$ python -q
>>> import numpy as np
>>> np.set_printoptions(precision=3, suppress=True, linewidth=160, legacy="1.25")
>>> J = np.load("m.npy")
>>> print(J)
[[ 2  0  0  0  0  0]
 [-3 -2  0  0  0  0]
 [-3  2 -2  0  0  0]
 [ 0  3  0  0  0  0]
 [ 1  3  0 -2  2  0]
 [ 1 -3 -2 -1  3  0]]
>>> Uu, sv, Vt = np.linalg.svd(J)
>>> print(sv)
[5.983 5.225 4.307 1.791 0.383 0.   ]
>>> print(np.argmax(sv[:-1] / (sv[1:] + 1e-6)) + 1)
5
>>> other = Uu[:, :5] @ np.diag(sv[:5]) @ Vt[:5]
>>> print(np.linalg.matrix_rank(J, rtol=0.05))
5
>>> print(np.round(np.linalg.norm(J - other) / np.linalg.norm(J), 3))
0.0
>>> other = np.array([[1, 2, 0], [1, 3, 0], [3, 0, 3], [0, 0, 1], [1, 0, 0], [2, 3, 2]])
>>> print(np.einsum("ik,kj->ij", J, other))
[[  2   4   0]
 [ -5 -12   0]
 [ -7   0  -6]
 [  3   9   0]
 [  6  11  -2]
 [ -5  -7  -7]]
>>> print(np.linalg.matrix_rank(np.vstack([J, other.T])))
6
>>> print(np.linalg.matrix_rank(J @ other))
3
>>> print(np.einsum("ik,kj->ji", J, other))
[[  2  -5  -7   3   6  -5]
 [  4 -12   0   9  11  -7]
 [  0   0  -6   0  -2  -7]]
>>> print(np.einsum("ij,ij->i", J, J))
[ 4 13 17  9 18 24]
>>> print(other.T @ J.T)
[[  2  -5  -7   3   6  -5]
 [  4 -12   0   9  11  -7]
 [  0   0  -6   0  -2  -7]]
>>> print(np.linalg.matrix_rank(J, rtol=0.1))
4
